In [1]: import numpy as np

In [2]: from numpy import linalg as LA

In [3]: np.set_printoptions(precision=1, suppress=True, linewidth=140)

In [4]: mat = np.load("x.npy")

In [5]: mat
Out[5]: 
array([[-3.,  1., -2.,  2., -2.,  3.,  2.,  0.,  2.],
       [ 2.,  3.,  1., -3., -3.,  3., -1., -3.,  0.],
       [-2.,  0., -3.,  0., -2., -3.,  3., -3.,  0.],
       [-3., -3.,  3.,  0.,  2., -3.,  2.,  0.,  2.],
       [-1., -2., -1.,  0., -2., -1.,  3., -1.,  1.],
       [ 0.,  0.,  2., -2.,  1.,  2., -2.,  1.,  2.],
       [ 3.,  3.,  3., -3., -2., -1., -2.,  2.,  0.],
       [-3., -2.,  0., -3.,  3.,  1.,  3.,  0.,  2.],
       [ 0.,  0.,  0.,  0.,  0.,  0.,  0.,  0.,  2.]])

In [6]: w1 = np.array([[0, 1],
   ...:     [-1, -2],
   ...:     [1, 1],
   ...:     [1, 0],
   ...:     [3, 2],
   ...:     [3, 1],
   ...:     [-1, 0],
   ...:     [1, 2],
   ...:     [0, -3]])

In [7]: b = np.array([-1, 0])

In [8]: hid = np.maximum(mat @ w1 + b, 0)

In [9]: (hid > 0).astype(int)
Out[9]: 
array([[0, 0],
       [0, 0],
       [0, 0],
       [0, 1],
       [0, 0],
       [1, 1],
       [0, 0],
       [1, 1],
       [0, 0]])

In [10]: (hid > 0).mean(axis=0)
Out[10]: array([0.2, 0.3])

In [11]: cent = np.array([[-2, -3], [0, 1]])

In [12]: w1 @ cent
Out[12]: 
array([[ 0,  1],
       [ 2,  1],
       [-2, -2],
       [-2, -3],
       [-6, -7],
       [-6, -8],
       [ 2,  3],
       [-2, -1],
       [ 0, -3]])

In [13]: (hid @ cent).round(6).argmax(axis=1)
Out[13]: array([0, 0, 0, 1, 0, 0, 0, 0, 0])

In [14]: r0 = np.array([2, 0, 2, 1, 0, -2, -2, 1, -2])

In [15]: A2 = mat + np.outer(r0, np.eye(9)[7])

In [16]: LA.matrix_rank(LA.inv(A2) - LA.inv(mat), tol=1e-8)
Out[16]: np.int64(1)

In [17]: round(float(LA.det(A2) / LA.det(mat)), 1), np.round(1 + LA.solve(mat, r0)[7], 1)
Out[17]: (0.9, np.float64(0.9))

In [18]: A2
Out[18]: 
array([[-3.,  1., -2.,  2., -2.,  3.,  2.,  2.,  2.],
       [ 2.,  3.,  1., -3., -3.,  3., -1., -3.,  0.],
       [-2.,  0., -3.,  0., -2., -3.,  3., -1.,  0.],
       [-3., -3.,  3.,  0.,  2., -3.,  2.,  1.,  2.],
       [-1., -2., -1.,  0., -2., -1.,  3., -1.,  1.],
       [ 0.,  0.,  2., -2.,  1.,  2., -2., -1.,  2.],
       [ 3.,  3.,  3., -3., -2., -1., -2.,  0.,  0.],
       [-3., -2.,  0., -3.,  3.,  1.,  3.,  1.,  2.],
       [ 0.,  0.,  0.,  0.,  0.,  0.,  0., -2.,  2.]])

In [19]: mat.sum(axis=0)
Out[19]: array([-7.,  0.,  3., -9., -5.,  1.,  8., -4., 11.])

In [20]: mat.mean(axis=0)
Out[20]: array([-0.8,  0. ,  0.3, -1. , -0.6,  0.1,  0.9, -0.4,  1.2])

In [21]: np.count_nonzero(mat)
Out[21]: np.int64(60)

In [22]: LA.matrix_rank(mat)
Out[22]: np.int64(9)

In [23]: round(float(LA.norm(mat, 2)), 1)
Out[23]: 11.5

In [24]: round(LA.norm(mat) ** 2 / LA.norm(mat, 2) ** 2, 1)
Out[24]: np.float64(2.5)

In [25]: round(LA.norm(mat[4] - mat[8]), 1)
Out[25]: np.float64(4.7)

In [26]: np.round(LA.norm(mat, "nuc"), 1)
Out[26]: np.float64(44.8)

In [27]: rng = np.random.default_rng(551531)

In [28]: A = np.triu(rng.random((7, 7)) < 0.4, 1).astype(int)

In [29]: A = A + A.T

In [30]: A
Out[30]: 
array([[0, 0, 1, 0, 0, 0, 0],
       [0, 0, 0, 0, 0, 1, 1],
       [1, 0, 0, 0, 1, 0, 0],
       [0, 0, 0, 0, 1, 0, 1],
       [0, 0, 1, 1, 0, 0, 1],
       [0, 1, 0, 0, 0, 0, 0],
       [0, 1, 0, 1, 1, 0, 0]])

In [31]: [round(float(LA.det(A[:i, :i])), 2) + 0 for i in range(1, 8)]
Out[31]: [0.0, 0.0, 0.0, 0.0, 0.0, -1.0, 2.0]

In [32]: round(LA.eigvalsh(A).min(), 1)
Out[32]: np.float64(-1.8)

In [33]: np.all(LA.eigvalsh(A) > 0)
Out[33]: np.False_
